$ python -q
>>> import numpy as np
>>> import numpy.linalg as la
>>> np.set_printoptions(suppress=True, linewidth=200)
>>> W0 = np.load("m.npy")
>>> W0
array([[ 0,  0, -2,  0],
       [ 0,  3,  0,  0],
       [ 0, -1,  0,  0],
       [ 0,  0,  3,  0],
       [-2,  0,  2,  0],
       [-3,  3,  0,  0],
       [ 0,  0,  0,  0],
       [-3,  0, -2,  0]])
>>> r0 = np.array([2, 3, 3])
>>> np.cross(W0[2, :3], W0[6, :3])
array([0, 0, 0])
>>> np.correlate(W0[2], W0[6], "full")
array([0, 0, 0, 0, 0, 0, 0])
>>> print(np.convolve(W0[2], r0))
[ 0 -2 -3 -3  0  0]
>>> out = np.array([[-1, -1], [2, 1], [-2, -3], [3, -2]])
>>> print(np.einsum("ij,ij->i", W0, W0))
[ 4  9  1  9  8 18  0 13]
>>> np.einsum("ik,kj->ji", W0, out)
array([[ 4,  6, -2, -6, -2,  9,  0,  7],
       [ 6,  3, -1, -9, -4,  6,  0,  9]])
>>> W0 @ out
array([[ 4,  6],
       [ 6,  3],
       [-2, -1],
       [-6, -9],
       [-2, -4],
       [ 9,  6],
       [ 0,  0],
       [ 7,  9]])
>>> print(la.matrix_rank(np.vstack([W0, out.T])))
4
>>> print(np.einsum("ij->j", W0))
[-8  5  1  0]
>>> rk = la.matrix_rank(W0)
>>> rk
np.int64(3)
>>> null = la.svd(W0)[2][rk:].T
>>> la.matrix_rank(W0.T @ W0), la.matrix_rank(W0 @ W0.T)
(np.int64(3), np.int64(3))
>>> W0 @ null
array([[0.],
       [0.],
       [0.],
       [0.],
       [0.],
       [0.],
       [0.],
       [0.]])
>>> print([int(la.matrix_rank(np.delete(W0, i, axis=0))) for i in range(8)])
[3, 3, 3, 3, 3, 3, 3, 3]
>>> [int(la.matrix_rank(W0[:i])) for i in range(1, len(W0) + 1)]
[1, 2, 2, 2, 3, 3, 3, 3]
>>> data = np.array([[1, 1, 0, 0], [2, 1, 0, 0], [0, 0, 1, 1], [0, 0, 2, 1]])
>>> # splits into 2 blocks
>>> blk = np.stack([data, -1 * data, data[::-1]])
>>> blk.shape
(3, 4, 4)
>>> blk.sum(axis=0)
array([[0, 0, 2, 1],
       [0, 0, 1, 1],
       [2, 1, 0, 0],
       [1, 1, 0, 0]])
>>> np.round(la.norm(blk, axis=(1, 2)), 3)
array([3.742, 3.742, 3.742])
>>> print(data @ data)
[[3 2 0 0]
 [4 3 0 0]
 [0 0 3 2]
 [0 0 4 3]]
>>> np.round(la.det(data), 3)
np.float64(1.0)
>>> (data != 0).astype(int)
array([[1, 1, 0, 0],
       [1, 1, 0, 0],
       [0, 0, 1, 1],
       [0, 0, 1, 1]])
>>> np.round(np.sort(la.eigvals(data).real), 3)
array([-0.414, -0.414,  2.414,  2.414])
>>> out = np.array([[1, 5], [4, 4], [2, 4], [4, 0]])
>>> print(np.einsum("ij,ij->i", data, data))
[2 5 2 5]
>>> data @ out
array([[ 5,  9],
       [ 6, 14],
       [ 6,  4],
       [ 8,  8]])
>>> la.matrix_rank(np.vstack([data, out.T]))
np.int64(4)
>>> print(np.einsum("ik,kj->ij", data, out))
[[ 5  9]
 [ 6 14]
 [ 6  4]
 [ 8  8]]
>>> out = data / la.norm(data, axis=1, keepdims=True)
>>> C2 = out @ out.T
>>> np.argwhere(np.triu(np.abs(C2) > 0.95, 1))
array([], shape=(0, 2), dtype=int64)
>>> (C2 - 2 * np.eye(4)).round(6).argmax(axis=1)
array([1, 0, 3, 2])
>>> np.degrees(np.arccos(np.clip(C2[2, 0], -1, 1)))
np.float64(90.0)
>>> C2[2].round(3)
array([0.   , 0.   , 1.   , 0.949])
>>> m1 = np.loadtxt("x.csv", delimiter=",")
>>> print(m1)
[[  8.   5.  -3.  -1.   8.   2.   1.  -3.  -7.  -7.  -1.]
 [  5. -10.   0.   9.   2.   6.   1.  -8.  -3.   1.   6.]
 [ -3.   0. -10.  -1.   1.  -2.   7.   2.   2.   1.  -5.]
 [ -1.   9.  -1.   4.  -8.  -2.  -8.   6.  -2.   0.   4.]
 [  8.   2.   1.  -8.   2.   1.   7. -10.   1.  -2.   2.]
 [  2.   6.  -2.  -2.   1.  -2.   8.   4.   9.  -5.  -6.]
 [  1.   1.   7.  -8.   7.   8.   4.  -1.   2.   3.   2.]
 [ -3.  -8.   2.   6. -10.   4.  -1. -10.   6.   9.   0.]
 [ -7.  -3.   2.  -2.   1.   9.   2.   6.  -6.   0.  -3.]
 [ -7.   1.   1.   0.  -2.  -5.   3.   9.   0.   8.   2.]
 [ -1.   6.  -5.   4.   2.  -6.   2.   0.  -3.   2.   2.]]
>>> # symmetric, so the eigenvalues are real
>>> vals, vecs = la.eigh(m1)
>>> np.round(vecs.T @ vecs, 3) + 0
array([[1., 0., 0., 0., 0., 0., 0., 0., 0., 0., 0.],
       [0., 1., 0., 0., 0., 0., 0., 0., 0., 0., 0.],
       [0., 0., 1., 0., 0., 0., 0., 0., 0., 0., 0.],
       [0., 0., 0., 1., 0., 0., 0., 0., 0., 0., 0.],
       [0., 0., 0., 0., 1., 0., 0., 0., 0., 0., 0.],
       [0., 0., 0., 0., 0., 1., 0., 0., 0., 0., 0.],
       [0., 0., 0., 0., 0., 0., 1., 0., 0., 0., 0.],
       [0., 0., 0., 0., 0., 0., 0., 1., 0., 0., 0.],
       [0., 0., 0., 0., 0., 0., 0., 0., 1., 0., 0.],
       [0., 0., 0., 0., 0., 0., 0., 0., 0., 1., 0.],
       [0., 0., 0., 0., 0., 0., 0., 0., 0., 0., 1.]])
>>> np.round(np.abs(vecs[:, -1]), 3)
array([0.475, 0.097, 0.011, 0.359, 0.505, 0.186, 0.314, 0.33 , 0.056, 0.364, 0.054])
>>> np.round(vecs.T @ m1 @ vecs, 3) + 0
array([[-28.318,   0.   ,   0.   ,   0.   ,   0.   ,   0.   ,   0.   ,   0.   ,   0.   ,   0.   ,   0.   ],
       [  0.   , -19.493,   0.   ,   0.   ,   0.   ,   0.   ,   0.   ,   0.   ,   0.   ,   0.   ,   0.   ],
       [  0.   ,   0.   , -15.919,   0.   ,   0.   ,   0.   ,   0.   ,   0.   ,   0.   ,   0.   ,   0.   ],
       [  0.   ,   0.   ,   0.   ,  -8.709,   0.   ,   0.   ,   0.   ,   0.   ,   0.   ,   0.   ,   0.   ],
       [  0.   ,   0.   ,   0.   ,   0.   ,  -5.248,   0.   ,   0.   ,   0.   ,   0.   ,   0.   ,   0.   ],
       [  0.   ,   0.   ,   0.   ,   0.   ,   0.   ,  -3.958,   0.   ,   0.   ,   0.   ,   0.   ,   0.   ],
       [  0.   ,   0.   ,   0.   ,   0.   ,   0.   ,   0.   ,   1.993,   0.   ,   0.   ,   0.   ,   0.   ],
       [  0.   ,   0.   ,   0.   ,   0.   ,   0.   ,   0.   ,   0.   ,   8.062,   0.   ,   0.   ,   0.   ],
       [  0.   ,   0.   ,   0.   ,   0.   ,   0.   ,   0.   ,   0.   ,   0.   ,  12.54 ,   0.   ,   0.   ],
       [  0.   ,   0.   ,   0.   ,   0.   ,   0.   ,   0.   ,   0.   ,   0.   ,   0.   ,  21.02 ,   0.   ],
       [  0.   ,   0.   ,   0.   ,   0.   ,   0.   ,   0.   ,   0.   ,   0.   ,   0.   ,   0.   ,  28.029]])
>>> round(float(vals.sum()), 3), np.trace(m1)
(-10.0, np.float64(-10.0))
>>> print(np.unique(vals.round(6) + 0, return_counts=True)[1])
[1 1 1 1 1 1 1 1 1 1 1]
>>> print(np.round(m1.mean(axis=0), 3))
[ 0.182  0.818 -0.727  0.091  0.364  1.182  2.364 -0.455 -0.091  0.909  0.273]
>>> round(float(la.norm(m1)), 3)
54.845
>>> m1.sum(axis=0)
array([ 2.,  9., -8.,  1.,  4., 13., 26., -5., -1., 10.,  3.])
>>> m1[11]
Traceback (most recent call last):
  File "<python-input-55>", line 1, in <module>
    m1[11]
    ~~^^^^
IndexError: index 11 is out of bounds for axis 0 with size 11
>>> out = la.inv(m1)
>>> np.allclose(out, m1.T)
False
>>> print(round(float(la.cond(m1)), 3))
14.211
>>> print((np.abs(out) > 1e-9).astype(int))
[[1 1 1 1 1 1 1 1 1 1 1]
 [1 1 1 1 1 1 1 1 1 1 1]
 [1 1 1 1 1 1 1 1 1 1 1]
 [1 1 1 1 1 1 1 1 1 1 1]
 [1 1 1 1 1 1 1 1 1 1 1]
 [1 1 1 1 1 1 1 1 1 1 1]
 [1 1 1 1 1 1 1 1 1 1 1]
 [1 1 1 1 1 1 1 1 1 1 1]
 [1 1 1 1 1 1 1 1 1 1 1]
 [1 1 1 1 1 1 1 1 1 1 1]
 [1 1 1 1 1 1 1 1 1 1 1]]
>>> np.round(la.slogdet(m1)[0], 3)
np.float64(1.0)
>>> print(np.round(la.inv(out), 3) + 0)
[[  8.   5.  -3.  -1.   8.   2.   1.  -3.  -7.  -7.  -1.]
 [  5. -10.   0.   9.   2.   6.   1.  -8.  -3.   1.   6.]
 [ -3.   0. -10.  -1.   1.  -2.   7.   2.   2.   1.  -5.]
 [ -1.   9.  -1.   4.  -8.  -2.  -8.   6.  -2.   0.   4.]
 [  8.   2.   1.  -8.   2.   1.   7. -10.   1.  -2.   2.]
 [  2.   6.  -2.  -2.   1.  -2.   8.   4.   9.  -5.  -6.]
 [  1.   1.   7.  -8.   7.   8.   4.  -1.   2.   3.   2.]
 [ -3.  -8.   2.   6. -10.   4.  -1. -10.   6.   9.   0.]
 [ -7.  -3.   2.  -2.   1.   9.   2.   6.  -6.   0.  -3.]
 [ -7.   1.   1.   0.  -2.  -5.   3.   9.   0.   8.   2.]
 [ -1.   6.  -5.   4.   2.  -6.   2.   0.  -3.   2.   2.]]
>>> print(np.all(la.eigvalsh(m1) > 0))
False
>>> round(float(la.eigvalsh(m1).min()), 3)
-28.318
>>> F = np.loadtxt("sample1.csv", delimiter=",")
>>> F
array([[-3.,  3., -2.,  1., -2.,  3., -2.,  2.],
       [ 3., -3.,  3., -2.,  1., -2.,  3., -2.],
       [-2.,  3., -3.,  3., -2.,  1., -2.,  3.],
       [ 1., -2.,  3., -3.,  3., -2.,  1., -2.],
       [-2.,  1., -2.,  3., -3.,  3., -2.,  1.],
       [ 3., -2.,  1., -2.,  3., -3.,  3., -2.],
       [-2.,  3., -2.,  1., -2.,  3., -3.,  3.],
       [ 2., -2.,  3., -2.,  1., -2.,  3., -3.]])
>>> q, r_ = la.qr(m1)
>>> np.allclose(r_.T @ r_, m1.T @ m1)
True
>>> np.round(q.T @ q, 3) + 0
array([[1., 0., 0., 0., 0., 0., 0., 0., 0., 0., 0.],
       [0., 1., 0., 0., 0., 0., 0., 0., 0., 0., 0.],
       [0., 0., 1., 0., 0., 0., 0., 0., 0., 0., 0.],
       [0., 0., 0., 1., 0., 0., 0., 0., 0., 0., 0.],
       [0., 0., 0., 0., 1., 0., 0., 0., 0., 0., 0.],
       [0., 0., 0., 0., 0., 1., 0., 0., 0., 0., 0.],
       [0., 0., 0., 0., 0., 0., 1., 0., 0., 0., 0.],
       [0., 0., 0., 0., 0., 0., 0., 1., 0., 0., 0.],
       [0., 0., 0., 0., 0., 0., 0., 0., 1., 0., 0.],
       [0., 0., 0., 0., 0., 0., 0., 0., 0., 1., 0.],
       [0., 0., 0., 0., 0., 0., 0., 0., 0., 0., 1.]])
>>> q.shape, r_.shape
((11, 11), (11, 11))
>>> np.trace(q @ q.T)
np.float64(11.0)
>>> np.round(abs(r_[0, 0]), 3), np.round(la.norm(m1[:, 0]), 3)
(np.float64(16.613), np.float64(16.613))
>>> np.round(np.abs(np.diag(r_)), 3)
array([16.613, 18.725, 13.448, 14.315, 12.524, 10.983, 10.9  ,  9.155,  9.425,  6.424,  3.79 ])
>>> np.round(q @ r_, 3) + 0
array([[  8.,   5.,  -3.,  -1.,   8.,   2.,   1.,  -3.,  -7.,  -7.,  -1.],
       [  5., -10.,   0.,   9.,   2.,   6.,   1.,  -8.,  -3.,   1.,   6.],
       [ -3.,   0., -10.,  -1.,   1.,  -2.,   7.,   2.,   2.,   1.,  -5.],
       [ -1.,   9.,  -1.,   4.,  -8.,  -2.,  -8.,   6.,  -2.,   0.,   4.],
       [  8.,   2.,   1.,  -8.,   2.,   1.,   7., -10.,   1.,  -2.,   2.],
       [  2.,   6.,  -2.,  -2.,   1.,  -2.,   8.,   4.,   9.,  -5.,  -6.],
       [  1.,   1.,   7.,  -8.,   7.,   8.,   4.,  -1.,   2.,   3.,   2.],
       [ -3.,  -8.,   2.,   6., -10.,   4.,  -1., -10.,   6.,   9.,   0.],
       [ -7.,  -3.,   2.,  -2.,   1.,   9.,   2.,   6.,  -6.,   0.,  -3.],
       [ -7.,   1.,   1.,   0.,  -2.,  -5.,   3.,   9.,   0.,   8.,   2.],
       [ -1.,   6.,  -5.,   4.,   2.,  -6.,   2.,   0.,  -3.,   2.,   2.]])
